>>> import numpy as np
>>> from numpy import linalg as LA
>>> np.set_printoptions(precision=2, suppress=True, linewidth=100, legacy="1.25")
>>> F = np.load("test4.npy")
>>> F
array([[-5.7,  5. , -6. ,  5. ,  5. ],
       [-9. ,  4.3,  7. , -7. , -9. ],
       [ 7. , -1. , -1.7, -7. ,  2. ],
       [-9. , -9. ,  5. ,  1.3,  0. ],
       [-6. ,  5. , -6. ,  5. ,  5.3]])
>>> (F - F.T) / 2
array([[ 0. ,  7. , -6.5,  7. ,  5.5],
       [-7. ,  0. ,  4. ,  1. , -7. ],
       [ 6.5, -4. ,  0. , -6. ,  4. ],
       [-7. , -1. ,  6. ,  0. , -2.5],
       [-5.5,  7. , -4. ,  2.5,  0. ]])
>>> round(LA.det(F), 2)
-2521.36
>>> np.allclose(F @ F.T, F.T @ F)
False
>>> round(np.abs(LA.eigvals(F)).max(), 2)
15.61
>>> Y = F / np.sqrt((F ** 2).mean(axis=1, keepdims=True))
>>> LA.matrix_rank(F - F.mean(axis=1, keepdims=True))
4
>>> Y[3]
array([-1.47, -1.47,  0.81,  0.21,  0.  ])
>>> Uu, sigma, vt = LA.svd(F, full_matrices=False)
>>> np.cumsum(sigma ** 2) / np.sum(sigma ** 2)
array([0.44, 0.79, 0.96, 1.  , 1.  ])
>>> (sigma > 1e-8).sum()
5
>>> np.round(Uu.T @ F @ vt.T, 2) + 0
array([[19.43,  0.  ,  0.  ,  0.  ,  0.  ],
       [ 0.  , 17.47,  0.  ,  0.  ,  0.  ],
       [ 0.  ,  0.  , 12.38,  0.  ,  0.  ],
       [ 0.  ,  0.  ,  0.  ,  5.54,  0.  ],
       [ 0.  ,  0.  ,  0.  ,  0.  ,  0.11]])
>>> np.round(Uu.T @ Uu, 2) + 0
array([[1., 0., 0., 0., 0.],
       [0., 1., 0., 0., 0.],
       [0., 0., 1., 0., 0.],
       [0., 0., 0., 1., 0.],
       [0., 0., 0., 0., 1.]])
>>> np.allclose(Uu * sigma @ vt, F)
True
>>> u = np.array([-1, -3, 1, -3, 1])
>>> Y = F + np.outer(u, np.eye(5)[1])
>>> np.round(LA.det(Y) / LA.det(F), 2), round(1 + LA.solve(F, u)[1], 2)
(5.4, 5.4)
>>> LA.matrix_rank(LA.inv(Y) - LA.inv(F), tol=1e-8)
1
>>> LA.matrix_rank(Y - F)
1
>>> round(float(LA.norm(F, 2) / LA.norm(F)), 2)
0.66
>>> [round(float(x), 2) for x in LA.svd(F, compute_uv=False)[:3]]
[19.43, 17.47, 12.38]
>>> LA.matrix_rank(F, rtol=0.1)
4
>>> round(np.log10(LA.cond(F)))
2
>>> np.abs(LA.svd(F)[2][-1])
array([0.09, 0.32, 0.73, 0.04, 0.6 ])
>>> rng = np.random.default_rng(395993)
>>> A = np.array([[-4, -3, -6], [5, -7, -4], [-9, 6, 0], [9, 3, -9], [-8, -2, -9]]) * (rng.random((5, 3)) < 0.3)
>>> A
array([[-4, -3,  0],
       [ 5, -7,  0],
       [ 0,  0,  0],
       [ 0,  0,  0],
       [ 0,  0,  0]])
>>> np.unique(A.round(6), axis=0).shape
(3, 3)
>>> np.round(LA.norm(A, 2) / LA.norm(A), 2)
0.86
>>> LA.matrix_rank(A, rtol=0.1)
2
>>> G = A.T @ A
>>> LA.matrix_rank(G)
2
>>> (A @ A.T).shape
(5, 5)
>>> np.trace(G), (A ** 2).sum()
(99, 99)
>>> LA.eigvalsh(G)[::-1]
array([74.02, 24.98,  0.  ])
>>> x0 = np.array([-2, 2, 5])
>>> LA.norm(A @ x0) <= LA.norm(A, 2) * LA.norm(x0) + 1e-9
True
>>> A * x0
array([[  8,  -6,   0],
       [-10, -14,   0],
       [  0,   0,   0],
       [  0,   0,   0],
       [  0,   0,   0]])
>>> np.einsum("ij,j->i", A, x0)
array([  2, -24,   0,   0,   0])
>>> Y = A + rng.integers(-2, 3, (5, 2)) @ rng.integers(-2, 3, (2, 3))
>>> Y
array([[ -7,  -3,  -3],
       [  7, -11,  -2],
       [  4,  -2,   2],
       [ -1,  -1,  -2],
       [  1,  -5,  -4]])
>>> np.abs(Y - A).sum(axis=1)
array([ 6,  8,  8,  4, 10])
>>> Y - A
array([[-3,  0, -3],
       [ 2, -4, -2],
       [ 4, -2,  2],
       [-1, -1, -2],
       [ 1, -5, -4]])
>>> LA.matrix_rank(Y - A, tol=1e-8)
2
>>> M = np.loadtxt("sample2.csv", delimiter=",")
>>> M.round(2) + 0
array([[ 2.88,  0.08,  0.83],
       [ 0.  , -2.17, -2.07],
       [-2.95,  0.43, -0.37],
       [-2.75, -0.41, -1.12],
       [-2.07, -1.27, -1.76],
       [-1.35,  2.11,  1.65],
       [ 1.82, -1.95, -1.37],
       [-2.5 ,  1.48,  0.75],
       [ 2.83, -0.97, -0.18],
       [ 2.61,  0.67,  1.33],
       [ 2.59,  0.69,  1.34],
       [ 2.5 ,  0.82,  1.44],
       [ 2.57,  0.72,  1.36],
       [-1.78, -1.49, -1.89],
       [-0.61, -2.04, -2.11],
       [ 2.72, -1.19, -0.41],
       [-0.86, -1.96, -2.1 ],
       [-2.75, -0.43, -1.13],
       [ 2.83, -0.97, -0.18],
       [ 2.94, -0.25,  0.54]])
>>> LA.norm(M, axis=1)
array([3., 3., 3., 3., 3., 3., 3., 3., 3., 3., 3., 3., 3., 3., 3., 3., 3., 3., 3., 3.])
>>> LA.norm(M, axis=0)
array([10.52,  5.75,  6.03])
>>> np.round(M[10] @ M[19], 2)
8.18
>>> round(LA.norm(M[10] - M[19]), 2)
1.28
>>> lab = M[:, 2] > np.median(M[:, 2])
>>> u = M[lab].mean(axis=0) - M[~lab].mean(axis=0)
>>> ((M - M.mean(axis=0)) @ u > 0).astype(int)
array([1, 0, 0, 0, 0, 1, 0, 0, 1, 1, 1, 1, 1, 0, 0, 1, 0, 0, 1, 1])
>>> np.argsort(-np.abs(u).round(6), kind="stable")
array([0, 2, 1])
>>> Uu, sigma, vt = LA.svd(M)
>>> np.argmax(sigma[:-1] / (sigma[1:] + 1e-6)) + 1
2
>>> Y = Uu[:, :2] @ np.diag(sigma[:2]) @ vt[:2]
>>> round(LA.norm(M - Y) / LA.norm(M), 2)
0.0
>>> round(float(np.abs(M - Y).max()), 2)
0.0
>>> LA.matrix_rank(Y)
2
>>> Xc = M - M.mean(axis=0)
>>> evecs = LA.svd(Xc)[2][:2]
>>> Y = Xc - Xc @ evecs.T @ evecs
>>> (Xc @ evecs.T).std(axis=0)
array([2.43, 1.63])
>>> np.diag(evecs.T @ evecs)
array([0.96, 0.54, 0.49])
>>> np.round(np.cov(Xc @ evecs.T, rowvar=False), 2) + 0
array([[6.23, 0.  ],
       [0.  , 2.79]])
>>> LA.norm(Y, axis=1).round(6).argmax()
0
